$ python3 -q
>>> import numpy as np
>>> from numpy import linalg as LA
>>> np.set_printoptions(precision=2, suppress=True, linewidth=140)
>>> mat = np.load("a.npy")
>>> print(mat)
[[-2.7  4.  -1.  -2.   3.   0. ]
 [ 3.  -0.7 -2.   4.  -3.   5. ]
 [ 1.  -1.  -3.7 -1.   2.   3. ]
 [-1.  -3.  -2.  -1.7 -2.   2. ]
 [ 2.  -5.  -4.   3.   1.3 -2. ]
 [-3.   4.  -1.  -2.   3.   0.3]]
>>> W = np.array([[2, 5, 4, 1, 0, 0],
...     [5, 5, 3, 1, 2, 0],
...     [5, 5, 1, 4, 0, 3],
...     [0, 3, 4, 1, 2, 4],
...     [0, 0, 0, 1, 3, 3],
...     [3, 1, 4, 4, 2, 2]])
>>> coef = np.array([4, 4, 9, 3, 8, 6])
>>> hid = np.maximum(mat @ W + coef, 0)
>>> print(LA.matrix_rank(hid))
5
>>> C = np.array([[2, 2, 0], [0, 5, 0], [3, 3, 3], [2, 4, 5], [0, 0, 4], [1, 3, 0]])
>>> print((hid @ C).round(6).argmax(axis=1))
[2 1 2 0 1 2]
>>> r0, g = mat[0], mat[4]
>>> print(r0 @ g)
-23.5
>>> p = (r0 @ g) / (r0 @ r0) * r0
>>> print(round(float((g - p) @ r0), 2))
0.0
>>> print(LA.matrix_rank(np.outer(r0, g)))
1
>>> print(p)
[ 1.7  -2.52  0.63  1.26 -1.89 -0.  ]
>>> Uu, sig, Vt = LA.svd(mat, full_matrices=False)
>>> print(np.round(Vt @ Vt.T, 2) + 0)
[[1. 0. 0. 0. 0. 0.]
 [0. 1. 0. 0. 0. 0.]
 [0. 0. 1. 0. 0. 0.]
 [0. 0. 0. 1. 0. 0.]
 [0. 0. 0. 0. 1. 0.]
 [0. 0. 0. 0. 0. 1.]]
>>> print(round(np.sqrt((sig ** 2).sum()), 2), np.round(LA.norm(mat), 2))
15.94 15.94
>>> print(np.cumsum(sig ** 2) / np.sum(sig ** 2))
[0.52 0.72 0.9  0.98 1.   1.  ]
>>> Y = np.array([[1], [2], [-5], [-3], [-4], [-1], [-2], [-3]])
>>> C = np.array([[-1, 0, 2, 3, 0, -1, -3]])
>>> rng = np.random.default_rng(481171)
>>> arr = Y @ C + 0.1 * rng.normal(size=(8, 7))
>>> print(arr)
[[ -1.14   0.18   2.09   3.12   0.09  -1.21  -3.05]
 [ -2.03  -0.11   3.89   6.    -0.02  -2.15  -5.96]
 [  4.84  -0.05 -10.09 -14.95  -0.05   4.98  14.99]
 [  3.02   0.02  -5.9   -9.19   0.03   2.94   9.03]
 [  3.9   -0.01  -8.   -11.88  -0.05   3.96  12.14]
 [  1.14  -0.09  -2.24  -2.87   0.03   1.07   2.91]
 [  2.09   0.04  -4.03  -6.1   -0.05   1.9    6.01]
 [  2.98   0.04  -5.95  -8.94  -0.01   3.11   8.94]]
>>> Uu, sig, Vt = LA.svd(arr, full_matrices=False)
>>> print((sig > 1e-8).sum())
7
>>> print(np.round(Uu.T @ Uu, 2) + 0)
[[1. 0. 0. 0. 0. 0. 0.]
 [0. 1. 0. 0. 0. 0. 0.]
 [0. 0. 1. 0. 0. 0. 0.]
 [0. 0. 0. 1. 0. 0. 0.]
 [0. 0. 0. 0. 1. 0. 0.]
 [0. 0. 0. 0. 0. 1. 0.]
 [0. 0. 0. 0. 0. 0. 1.]]
>>> print(np.cumsum(sig ** 2) / np.sum(sig ** 2))
[1. 1. 1. 1. 1. 1. 1.]
>>> print(np.round(Vt @ Vt.T, 2) + 0)
[[1. 0. 0. 0. 0. 0. 0.]
 [0. 1. 0. 0. 0. 0. 0.]
 [0. 0. 1. 0. 0. 0. 0.]
 [0. 0. 0. 1. 0. 0. 0.]
 [0. 0. 0. 0. 1. 0. 0.]
 [0. 0. 0. 0. 0. 1. 0.]
 [0. 0. 0. 0. 0. 0. 1.]]
>>> print(np.round(Uu.T @ arr @ Vt.T, 2) + 0)
[[40.7   0.    0.    0.    0.    0.    0.  ]
 [ 0.    0.43  0.    0.    0.    0.    0.  ]
 [ 0.    0.    0.33  0.    0.    0.    0.  ]
 [ 0.    0.    0.    0.25  0.    0.    0.  ]
 [ 0.    0.    0.    0.    0.2   0.    0.  ]
 [ 0.    0.    0.    0.    0.    0.13  0.  ]
 [ 0.    0.    0.    0.    0.    0.    0.08]]
>>> M = np.load("dump.npy")
>>> print(M)
[[ 1.    0.    0.    0.    0.    0.    0.    0.    0.    0.    0.    0.  ]
 [ 0.    1.    0.    0.    0.    0.    0.    0.    0.    0.    0.    0.  ]
 [ 0.    0.    1.    0.    0.    0.    0.    0.    0.    0.    0.    0.  ]
 [ 0.    0.    0.    1.    0.    0.    0.    0.    0.    0.    0.    0.  ]
 [ 0.    0.    0.    0.    1.    0.    0.    0.    0.    0.    0.    0.  ]
 [ 0.    0.    0.    0.    0.    1.    0.    0.    0.    0.    0.    0.  ]
 [ 0.    0.    0.    0.    0.    0.    1.    0.    0.    0.    0.    0.  ]
 [ 0.    0.    0.    0.    0.    0.    0.    1.    0.    0.    0.    0.  ]
 [ 0.    0.    0.    0.    0.    0.    0.    0.    1.    0.    0.    0.  ]
 [ 0.    0.    0.    0.    0.    0.    0.    0.    0.    1.    0.    0.  ]
 [ 0.    0.    0.    0.    0.    0.    0.    0.    0.    0.    0.97 -0.26]
 [ 0.    0.    0.    0.    0.    0.    0.    0.    0.    0.    0.26  0.97]]
>>> # keeps lengths
>>> print((M != 0).astype(int))
[[1 0 0 0 0 0 0 0 0 0 0 0]
 [0 1 0 0 0 0 0 0 0 0 0 0]
 [0 0 1 0 0 0 0 0 0 0 0 0]
 [0 0 0 1 0 0 0 0 0 0 0 0]
 [0 0 0 0 1 0 0 0 0 0 0 0]
 [0 0 0 0 0 1 0 0 0 0 0 0]
 [0 0 0 0 0 0 1 0 0 0 0 0]
 [0 0 0 0 0 0 0 1 0 0 0 0]
 [0 0 0 0 0 0 0 0 1 0 0 0]
 [0 0 0 0 0 0 0 0 0 1 0 0]
 [0 0 0 0 0 0 0 0 0 0 1 1]
 [0 0 0 0 0 0 0 0 0 0 1 1]]
>>> print(M @ M)
[[ 1.    0.    0.    0.    0.    0.    0.    0.    0.    0.    0.    0.  ]
 [ 0.    1.    0.    0.    0.    0.    0.    0.    0.    0.    0.    0.  ]
 [ 0.    0.    1.    0.    0.    0.    0.    0.    0.    0.    0.    0.  ]
 [ 0.    0.    0.    1.    0.    0.    0.    0.    0.    0.    0.    0.  ]
 [ 0.    0.    0.    0.    1.    0.    0.    0.    0.    0.    0.    0.  ]
 [ 0.    0.    0.    0.    0.    1.    0.    0.    0.    0.    0.    0.  ]
 [ 0.    0.    0.    0.    0.    0.    1.    0.    0.    0.    0.    0.  ]
 [ 0.    0.    0.    0.    0.    0.    0.    1.    0.    0.    0.    0.  ]
 [ 0.    0.    0.    0.    0.    0.    0.    0.    1.    0.    0.    0.  ]
 [ 0.    0.    0.    0.    0.    0.    0.    0.    0.    1.    0.    0.  ]
 [ 0.    0.    0.    0.    0.    0.    0.    0.    0.    0.    0.87 -0.5 ]
 [ 0.    0.    0.    0.    0.    0.    0.    0.    0.    0.    0.5   0.87]]
>>> print(np.round(LA.det(M), 2))
1.0
